$ ipython --no-banner

In [1]: import numpy as np

In [2]: np.set_printoptions(precision=2, suppress=True, linewidth=160, floatmode="fixed")

In [3]: M = np.array([[-4, -2, -4, -4, 0, 0, -2],
   ...:     [2, 1, 2, 2, 0, 0, 1],
   ...:     [0, 0, 0, 0, 0, 0, 0],
   ...:     [8, 4, 8, 8, 0, 0, 4],
   ...:     [2, 1, 2, 2, 0, 0, 1],
   ...:     [-18, -9, -18, -18, 0, 0, -9]])

In [4]: left, sig, VT = np.linalg.svd(M)

In [5]: np.argmax(sig[:-1] / (sig[1:] + 1e-6)) + 1
Out[5]: np.int64(1)

In [6]: B = left[:, :1] @ np.diag(sig[:1]) @ VT[:1]

In [7]: np.linalg.matrix_rank(B)
Out[7]: np.int64(1)

In [8]: np.round(np.linalg.norm(M - B) / np.linalg.norm(M), 2)
Out[8]: np.float64(0.0)

In [9]: np.linalg.matrix_rank(M, rtol=0.05)
Out[9]: np.int64(1)

In [10]: rk = np.linalg.matrix_rank(M)

In [11]: rk
Out[11]: np.int64(1)

In [12]: N = np.linalg.svd(M)[2][rk:].T

In [13]: [int(np.linalg.matrix_rank(M[:i])) for i in range(1, len(M) + 1)]
Out[13]: [1, 1, 1, 1, 1, 1]

In [14]: np.linalg.matrix_rank(M.T @ M), np.linalg.matrix_rank(M @ M.T)
Out[14]: (np.int64(1), np.int64(1))

In [15]: [int(np.linalg.matrix_rank(M[:, :j + 1])) for j in range(7)]
Out[15]: [1, 1, 1, 1, 1, 1, 1]

In [16]: [int(np.linalg.matrix_rank(np.delete(M, i, axis=0))) for i in range(6)]
Out[16]: [1, 1, 1, 1, 1, 1]

In [17]: N.shape
Out[17]: (7, 6)

In [18]: np.argsort(-np.linalg.norm(M, axis=0).round(6), kind="stable")[:3]
Out[18]: array([0, 2, 3])

In [19]: [round(float(x), 2) for x in np.linalg.svd(M, compute_uv=False)[:3]]
Out[19]: [37.97, 0.0, 0.0]

In [20]: np.linalg.matrix_rank(M, rtol=0.1)
Out[20]: np.int64(1)

In [21]: cov = M.T @ M

In [22]: np.round(np.linalg.eigvalsh(cov)[::-1], 2) + 0
Out[22]: array([1442.00,    0.00,    0.00,    0.00,    0.00,    0.00,    0.00])

In [23]: np.trace(cov), (M ** 2).sum()
Out[23]: (np.int64(1442), np.int64(1442))

In [24]: np.round(np.linalg.svd(M, compute_uv=False) ** 2, 2) + 0
Out[24]: array([1442.00,    0.00,    0.00,    0.00,    0.00,    0.00])

In [25]: np.linalg.matrix_rank(cov)
Out[25]: np.int64(1)
